$ python3 -q
>>> import numpy as np
>>> np.set_printoptions(precision=1, suppress=True, linewidth=100)
>>> K = np.array([[1.0, 0.0, 0.0, 0.0, 0.0],
...     [0.0, 1.0, 0.0, 0.0, 0.0],
...     [0.0, 0.0, 1.0, 0.0, 0.0],
...     [0.0, 0.0, 0.0, 0.8, 0.6],
...     [0.0, 0.0, 0.0, -0.6, 0.8]])
>>> # orthonormal columns
>>> np.linalg.determinant(K)
Traceback (most recent call last):
  File "<python-input-4>", line 1, in <module>
    np.linalg.determinant(K)
    ^^^^^^^^^^^^^^^^^^^^^
AttributeError: module 'numpy.linalg' has no attribute 'determinant'
>>> round(np.linalg.det(K), 1)
np.float64(1.0)
>>> K @ K
array([[ 1. ,  0. ,  0. ,  0. ,  0. ],
       [ 0. ,  1. ,  0. ,  0. ,  0. ],
       [ 0. ,  0. ,  1. ,  0. ,  0. ],
       [ 0. ,  0. ,  0. ,  0.3,  1. ],
       [ 0. ,  0. ,  0. , -1. ,  0.3]])
>>> np.linalg.matrix_power(K, 2)
array([[ 1. ,  0. ,  0. ,  0. ,  0. ],
       [ 0. ,  1. ,  0. ,  0. ,  0. ],
       [ 0. ,  0. ,  1. ,  0. ,  0. ],
       [ 0. ,  0. ,  0. ,  0.3,  1. ],
       [ 0. ,  0. ,  0. , -1. ,  0.3]])
>>> (K - K.T) / 2
array([[ 0. ,  0. ,  0. ,  0. ,  0. ],
       [ 0. ,  0. ,  0. ,  0. ,  0. ],
       [ 0. ,  0. ,  0. ,  0. ,  0. ],
       [ 0. ,  0. ,  0. ,  0. ,  0.6],
       [ 0. ,  0. ,  0. , -0.6,  0. ]])
>>> np.round(np.abs(np.linalg.eigvals(K)).max(), 1)
np.float64(1.0)
